% ipython --no-banner

In [1]: import numpy as np

In [2]: from numpy import linalg as LA

In [3]: np.set_printoptions(precision=1, suppress=True, linewidth=200, floatmode="fixed")

In [4]: K = np.loadtxt("m.csv", delimiter=",")

In [5]: print(K)
[[ 0.0  0.0  0.0 -3.0  0.0  0.0]
 [ 0.0  0.0  0.0  0.0  0.0  0.0]
 [ 3.0  0.0  0.0  0.0  0.0  0.0]
 [ 0.0  0.0  0.0  0.0  0.0 -1.0]
 [ 0.0  0.0  0.0  0.0 -5.0  0.0]
 [ 0.0  5.0  0.0  0.0  0.0  0.0]]

In [6]: print(round(np.abs(LA.eigvals(K)).max(), 1))
5.0

In [7]: print((K - K.T) / 2)
[[ 0.0  0.0 -1.5 -1.5  0.0  0.0]
 [ 0.0  0.0  0.0  0.0  0.0 -2.5]
 [ 1.5  0.0  0.0  0.0  0.0  0.0]
 [ 1.5  0.0  0.0  0.0  0.0 -0.5]
 [ 0.0  0.0  0.0  0.0  0.0  0.0]
 [ 0.0  2.5  0.0  0.5  0.0  0.0]]

In [8]: rng = np.random.default_rng(4562)

In [9]: out = K + rng.integers(-2, 3, (6, 5)) @ rng.integers(-2, 3, (5, 6))

In [10]: print(out)
[[  3.0   6.0  -2.0   0.0   3.0   3.0]
 [  0.0   3.0   3.0  -1.0   0.0  -4.0]
 [  1.0   1.0   1.0  -1.0  -1.0  -1.0]
 [ -6.0  -1.0  -3.0   4.0  -6.0 -10.0]
 [  6.0   2.0   0.0   1.0  -1.0   7.0]
 [ 11.0   6.0   9.0  -4.0   5.0  11.0]]

In [11]: print(out - K)
[[ 3.0  6.0 -2.0  3.0  3.0  3.0]
 [ 0.0  3.0  3.0 -1.0  0.0 -4.0]
 [-2.0  1.0  1.0 -1.0 -1.0 -1.0]
 [-6.0 -1.0 -3.0  4.0 -6.0 -9.0]
 [ 6.0  2.0  0.0  1.0  4.0  7.0]
 [11.0  1.0  9.0 -4.0  5.0 11.0]]

In [12]: U, sigma, Vt = LA.svd(K)

In [13]: print(np.argmax(sigma[:-1] / (sigma[1:] + 1e-6)) + 1)
5

In [14]: print(sigma)
[5.0 5.0 3.0 3.0 1.0 0.0]

In [15]: out = U[:, :5] @ np.diag(sigma[:5]) @ Vt[:5]

In [16]: print(LA.matrix_rank(out))
5

In [17]: print(np.round(LA.norm(K - out) / LA.norm(K), 1))
0.0

In [18]: print(np.abs(K - out).max())
0.0

In [19]: cov = K.T @ K

In [20]: print((K @ K.T).shape)
(6, 6)

In [21]: print(np.allclose(cov, cov.T))
True

In [22]: print(LA.eigvalsh(cov)[::-1])
[25.0 25.0  9.0  9.0  1.0  0.0]

In [23]: print(np.trace(cov), (K ** 2).sum())
69.0 69.0

In [24]: print((K != 0).astype(int))
[[0 0 0 1 0 0]
 [0 0 0 0 0 0]
 [1 0 0 0 0 0]
 [0 0 0 0 0 1]
 [0 0 0 0 1 0]
 [0 1 0 0 0 0]]

In [25]: print(np.flatnonzero(LA.matrix_power((K != 0) + (K.T != 0) + np.eye(6), 6)[3]))
[0 1 2 3 5]

In [26]: print((LA.matrix_power((K != 0) + (K.T != 0) + np.eye(6), 6) > 0).astype(int))
[[1 1 1 1 0 1]
 [1 1 1 1 0 1]
 [1 1 1 1 0 1]
 [1 1 1 1 0 1]
 [0 0 0 0 1 0]
 [1 1 1 1 0 1]]

In [27]: print(K @ K)
[[ 0.0  0.0  0.0  0.0  0.0  3.0]
 [ 0.0  0.0  0.0  0.0  0.0  0.0]
 [ 0.0  0.0  0.0 -9.0  0.0  0.0]
 [ 0.0 -5.0  0.0  0.0  0.0  0.0]
 [ 0.0  0.0  0.0  0.0 25.0  0.0]
 [ 0.0  0.0  0.0  0.0  0.0  0.0]]
